% ipython --no-banner

In [1]: import numpy as np

In [2]: np.set_printoptions(precision=2, suppress=True, linewidth=120)

In [3]: mat = np.loadtxt("a.csv", delimiter=",")

In [4]: print(mat)
[[ 34.17 -20.63 -42.47  -3.83]
 [ 37.21 -21.49 -39.06  -4.19]
 [ 35.01 -18.42 -39.16  -2.8 ]
 [ 35.76 -20.17 -39.33  -4.37]
 [ 35.81 -19.26 -39.09  -6.32]
 [ 36.11 -19.57 -39.06  -4.24]
 [ 34.62 -20.67 -41.01  -5.94]
 [ 36.06 -19.01 -39.36  -3.06]
 [ 34.69 -19.53 -40.25  -4.27]
 [ 34.71 -20.7  -41.74  -6.78]
 [ 36.02 -20.12 -39.61  -5.07]
 [ 34.38 -19.99 -41.44  -3.89]
 [ 35.97 -19.62 -40.47  -6.85]
 [ 37.1  -19.58 -40.92  -5.23]]

In [5]: rng = np.random.default_rng(93819)

In [6]: z = rng.permutation(4)

In [7]: other = mat[:, z] * rng.choice([-1, 1], 4)

In [8]: print(other)
[[-20.63  42.47 -34.17   3.83]
 [-21.49  39.06 -37.21   4.19]
 [-18.42  39.16 -35.01   2.8 ]
 [-20.17  39.33 -35.76   4.37]
 [-19.26  39.09 -35.81   6.32]
 [-19.57  39.06 -36.11   4.24]
 [-20.67  41.01 -34.62   5.94]
 [-19.01  39.36 -36.06   3.06]
 [-19.53  40.25 -34.69   4.27]
 [-20.7   41.74 -34.71   6.78]
 [-20.12  39.61 -36.02   5.07]
 [-19.99  41.44 -34.38   3.89]
 [-19.62  40.47 -35.97   6.85]
 [-19.58  40.92 -37.1    5.23]]

In [9]: left, _, Vh = np.linalg.svd(mat.T @ other)

In [10]: print(np.round(left @ Vh, 2) + 0)
[[ 0.  0. -1.  0.]
 [ 1.  0.  0.  0.]
 [ 0. -1.  0.  0.]
 [ 0.  0.  0. -1.]]

In [11]: print(z)
[1 2 0 3]

In [12]: u = np.array([0, 1])

In [13]: print(np.cross(other[11, :3], other[2, :3]))
[-104.49  -66.57  -19.48]

In [14]: print(np.polyval(u, other[11]))
[1. 1. 1. 1.]

In [15]: print(round(np.linalg.norm(mat), 2))
215.07

In [16]: print(np.count_nonzero(mat))
56

In [17]: print(np.unravel_index(np.abs(mat).argmax(), mat.shape))
(np.int64(0), np.int64(2))

In [18]: cen = mat - mat.mean(axis=0)

In [19]: left, sig, Vh = np.linalg.svd(cen, full_matrices=False)

In [20]: print(np.round(cen.mean(axis=0), 2) + 0)
[0. 0. 0. 0.]

In [21]: print(sig)
[5.29 4.46 2.79 1.91]

In [22]: print(np.abs(left[:, 0]).argmax())
9

In [23]: print(Vh[0] * np.sign(Vh[0, np.abs(Vh[0]).argmax()]))
[0.31 0.27 0.64 0.65]

In [24]: print(np.searchsorted(np.cumsum(sig ** 2) / (sig ** 2).sum(), 0.9) + 1)
3

In [25]: other = np.c_[mat[:, :1] @ np.array([[3]]), np.array([2, -1, 2, 2, 1, 2, 0, 2, 2, -1, 1, 0, -1, 2])]

In [26]: print(other)
[[102.51   2.  ]
 [111.63  -1.  ]
 [105.03   2.  ]
 [107.28   2.  ]
 [107.43   1.  ]
 [108.33   2.  ]
 [103.86   0.  ]
 [108.18   2.  ]
 [104.07   2.  ]
 [104.13  -1.  ]
 [108.06   1.  ]
 [103.14   0.  ]
 [107.91  -1.  ]
 [111.3    2.  ]]

In [27]: print(np.linalg.matrix_rank(np.c_[mat, other]))
5

In [28]: print(np.round(np.linalg.norm(other - mat @ np.linalg.lstsq(mat, other)[0], axis=0), 2) + 0)
[0.   3.11]

In [29]: print(np.linalg.norm(np.linalg.qr(mat)[0].T @ other, axis=0) ** 2 / ((other ** 2).sum(axis=0) + 1e-12))
[1.   0.71]

In [30]: X = np.load("m.npy")

In [31]: print(X)
[[-2  2  0  0  0  0]
 [ 1  0  0  0  0  0]
 [ 1  2  0  0  0  0]
 [ 0  0 -2  2  0  0]
 [ 0  0  1  0  0  0]
 [ 0  0  1  2  0  0]
 [ 0  0  0  0 -2  2]
 [ 0  0  0  0  1  0]
 [ 0  0  0  0  1  2]]

In [32]: hat = X @ np.linalg.solve(X.T @ X, X.T)

In [33]: print(np.diag(hat))
[0.91 0.18 0.91 0.91 0.18 0.91 0.91 0.18 0.91]

In [34]: print(np.round(np.linalg.eigvalsh(hat), 2) + 0)
[0. 0. 0. 1. 1. 1. 1. 1. 1.]

In [35]: print(np.allclose(hat @ hat, hat))
True

In [36]: print(hat)
[[ 0.91 -0.27  0.09  0.    0.    0.    0.    0.    0.  ]
 [-0.27  0.18  0.27  0.    0.    0.    0.    0.    0.  ]
 [ 0.09  0.27  0.91  0.    0.    0.    0.    0.    0.  ]
 [ 0.    0.    0.    0.91 -0.27  0.09  0.    0.    0.  ]
 [ 0.    0.    0.   -0.27  0.18  0.27  0.    0.    0.  ]
 [ 0.    0.    0.    0.09  0.27  0.91  0.    0.    0.  ]
 [ 0.    0.    0.    0.    0.    0.    0.91 -0.27  0.09]
 [ 0.    0.    0.    0.    0.    0.   -0.27  0.18  0.27]
 [ 0.    0.    0.    0.    0.    0.    0.09  0.27  0.91]]

In [37]: F = np.load("block1.npy")

In [38]: print(F)
[[ -8   6  -4  -6]
 [-12   9  -6  -9]
 [ -8   6  -4  -6]
 [ -8   6  -4  -6]
 [-12   9  -6  -9]]

In [39]: x0 = np.array([0, 3, -2, 1])

In [40]: h1 = np.maximum(F @ x0, 0)

In [41]: print(np.maximum(F @ (3 * x0), 0))
[60 90 60 60 90]

In [42]: print(np.flatnonzero(h1 > 1e-9))
[0 1 2 3 4]

In [43]: print(h1)
[20 30 20 20 30]

In [44]: blk = np.stack([F, 5 * F, F[::-1]])

In [45]: print((blk @ F.T).shape)
(3, 5, 5)

In [46]: print(np.einsum("bij,cij->bc", blk, blk))
[[ 1140  5700  1064]
 [ 5700 28500  5320]
 [ 1064  5320  1140]]

In [47]: print(blk.sum(axis=0))
[[-60  45 -30 -45]
 [-80  60 -40 -60]
 [-56  42 -28 -42]
 [-60  45 -30 -45]
 [-80  60 -40 -60]]

In [48]: ang = rng.uniform(0, 2 * np.pi, 17)

In [49]: O, _ = np.linalg.qr(np.array([[-0.7, 0.8], [-1.7, 0.6], [-0.7, 0.4]]))

In [50]: data = 20 * np.c_[np.cos(ang), np.sin(ang)] @ O.T

In [51]: print(data)
[[-15.5   12.63  -0.52]
 [-19.3    0.43  -5.21]
 [-18.23  -4.99  -6.53]
 [-11.46 -14.57  -7.51]
 [  7.21  17.24   7.13]
 [-13.63 -12.56  -7.51]
 [ 12.56  13.62   7.53]
 [ 18.9   -5.46   3.6 ]
 [ 19.07   1.69   5.78]
 [-12.41  15.63   1.22]
 [  2.77  18.76   6.35]
 [ 15.39  10.43   7.37]
 [  7.05  17.31   7.11]
 [-15.27 -10.59  -7.38]
 [ 16.47 -11.28   1.2 ]
 [-13.75 -12.44  -7.51]
 [ 16.68   8.44   7.13]]

In [52]: cent = mat[[1, 4]].astype(float)

In [53]: for _ in range(4):
    ...:     z = np.linalg.norm(mat[:, None] - cent, axis=-1).argmin(axis=1)
    ...:     cent = np.array([mat[z == j].mean(axis=0) for j in range(2)])
    ...: 

In [54]: print(z)
[0 0 0 0 1 0 1 0 0 1 1 0 1 1]

In [55]: print(np.abs(cent[1] - cent[0]).argmax())
3

In [56]: print(cent[1] - cent[0])
[ 0.28 -0.14 -0.46 -2.2 ]

In [57]: E = np.load("out19.npy")

In [58]: print(E)
[[ 2  3  3]
 [ 2  3  1]
 [ 0  1  0]
 [10 15  7]]

In [59]: other = E / np.sqrt((E ** 2).mean(axis=1, keepdims=True))

In [60]: print(E - E.mean(axis=1, keepdims=True))
[[-0.67  0.33  0.33]
 [ 0.    1.   -1.  ]
 [-0.33  0.67 -0.33]
 [-0.67  4.33 -3.67]]

In [61]: print(np.linalg.norm(other, axis=1))
[1.73 1.73 1.73 1.73]

In [62]: A = np.load("sample15.npy")

In [63]: print(A)
[[-3  0  0 -2]
 [ 0  1 -2  0]
 [ 0  0  0  0]
 [ 0  0  0 -2]]

In [64]: hat = np.triu(np.array([[-3, -1, -3, -2], [5, -4, 2, 5], [0, -2, -3, 0], [-1, -5, 0, -4]]), 1) + np.eye(4)

In [65]: other = hat @ A @ np.linalg.inv(hat)

In [66]: print(other)
[[ -3.  -4.   1.  16.]
 [  0.   1.  -4. -15.]
 [  0.   0.   0.   0.]
 [  0.   0.   0.  -2.]]

In [67]: print(np.poly(other))
[ 1.  4.  1. -6.  0.]

In [68]: print(hat @ A - A @ hat)
[[  0.  -4.  -7.  -2.]
 [  0.   0.  -2. -15.]
 [  0.   0.   0.   0.]
 [  0.   0.   0.   0.]]

In [69]: left, sig, Vh = np.linalg.svd(A)

In [70]: print(np.argmax(sig[:-1] / (sig[1:] + 1e-6)) + 1)
3

In [71]: print(sig)
[3.81 2.24 1.57 0.  ]

In [72]: other = left[:, :3] @ np.diag(sig[:3]) @ Vh[:3]

In [73]: print(np.round(np.abs(A - other).max(), 2))
0.0

In [74]: print(round(np.linalg.norm(A - other, 2), 2), sig[3])
0.0 0.0

In [75]: print(np.linalg.matrix_rank(other))
3

In [76]: print(round(float(np.linalg.norm(A - other) / np.linalg.norm(A)), 2))
0.0

In [77]: rk = np.linalg.matrix_rank(A)

In [78]: print(rk)
3

In [79]: ns = np.linalg.svd(A)[2][rk:].T

In [80]: print(ns @ ns.T)
[[0.  0.  0.  0. ]
 [0.  0.8 0.4 0. ]
 [0.  0.4 0.2 0. ]
 [0.  0.  0.  0. ]]

In [81]: print(np.allclose(A @ ns, 0))
True

In [82]: print([int(np.linalg.matrix_rank(A[:i])) for i in range(1, len(A) + 1)])
[1, 2, 2, 3]

In [83]: print(ns[:, 0] / ns[np.abs(ns[:, 0]).round(6).argmax(), 0])
[0.  1.  0.5 0. ]

In [84]: print([int(np.linalg.matrix_rank(A[:, :j + 1])) for j in range(4)])
[1, 2, 2, 3]

In [85]: print(np.linalg.matrix_rank(A.T @ A), np.linalg.matrix_rank(A @ A.T))
3 3

In [86]: z = rng.permutation(4)

In [87]: print(z)
[0 1 2 3]

In [88]: other = A[z][:, z]

In [89]: print(np.diag(other))
[-3  1  0 -2]

In [90]: print(np.sort(np.abs(np.linalg.eigvals(other))))
[0. 1. 2. 3.]

In [91]: print(np.round(np.linalg.det(other), 2), round(np.linalg.det(A[z]), 2))
0.0 0.0

In [92]: print(np.trace(other))
-4

In [93]: arr = np.loadtxt("case14.csv", delimiter=",")

In [94]: print(arr)
[[ 4.  1.  1.]
 [ 6.  1.  4.]
 [ 9.  3.  6.]
 [ 9.  3.  6.]
 [11.  7.  6.]
 [14. 11.  9.]
 [16. 16. 14.]
 [19. 18. 15.]
 [24. 20. 16.]
 [26. 20. 16.]
 [29. 20. 21.]
 [29. 20. 22.]
 [32. 25. 27.]
 [37. 27. 30.]
 [41. 30. 33.]
 [45. 32. 35.]
 [49. 33. 39.]
 [51. 38. 44.]
 [56. 43. 46.]
 [59. 47. 50.]
 [59. 49. 50.]
 [60. 54. 50.]
 [64. 59. 52.]
 [65. 59. 55.]
 [65. 64. 56.]
 [68. 66. 60.]
 [71. 69. 62.]]

In [95]: other = np.c_[arr[:, :1] @ np.array([[2]]), np.array([2, 3, 2, 1, 5, 0, 0, 0, 1, 4, 5, 0, 1, 2, 0, 5, 2, 3, 5, 4, 3, 1, 1, 4, 3, 5, 1])]

In [96]: print(other)
[[  8.   2.]
 [ 12.   3.]
 [ 18.   2.]
 [ 18.   1.]
 [ 22.   5.]
 [ 28.   0.]
 [ 32.   0.]
 [ 38.   0.]
 [ 48.   1.]
 [ 52.   4.]
 [ 58.   5.]
 [ 58.   0.]
 [ 64.   1.]
 [ 74.   2.]
 [ 82.   0.]
 [ 90.   5.]
 [ 98.   2.]
 [102.   3.]
 [112.   5.]
 [118.   4.]
 [118.   3.]
 [120.   1.]
 [128.   1.]
 [130.   4.]
 [130.   3.]
 [136.   5.]
 [142.   1.]]

In [97]: print(np.round(np.linalg.lstsq(arr, other[:, 0])[0], 2) + 0)
[2. 0. 0.]

In [98]: print(np.round(np.linalg.norm(other - arr @ np.linalg.lstsq(arr, other)[0], axis=0), 2) + 0)
[0.   8.59]

In [99]: print(np.linalg.matrix_rank(other))
2

In [100]: print(np.linalg.norm(np.linalg.qr(arr)[0].T @ other, axis=0) ** 2 / ((other ** 2).sum(axis=0) + 1e-12))
[1.   0.68]
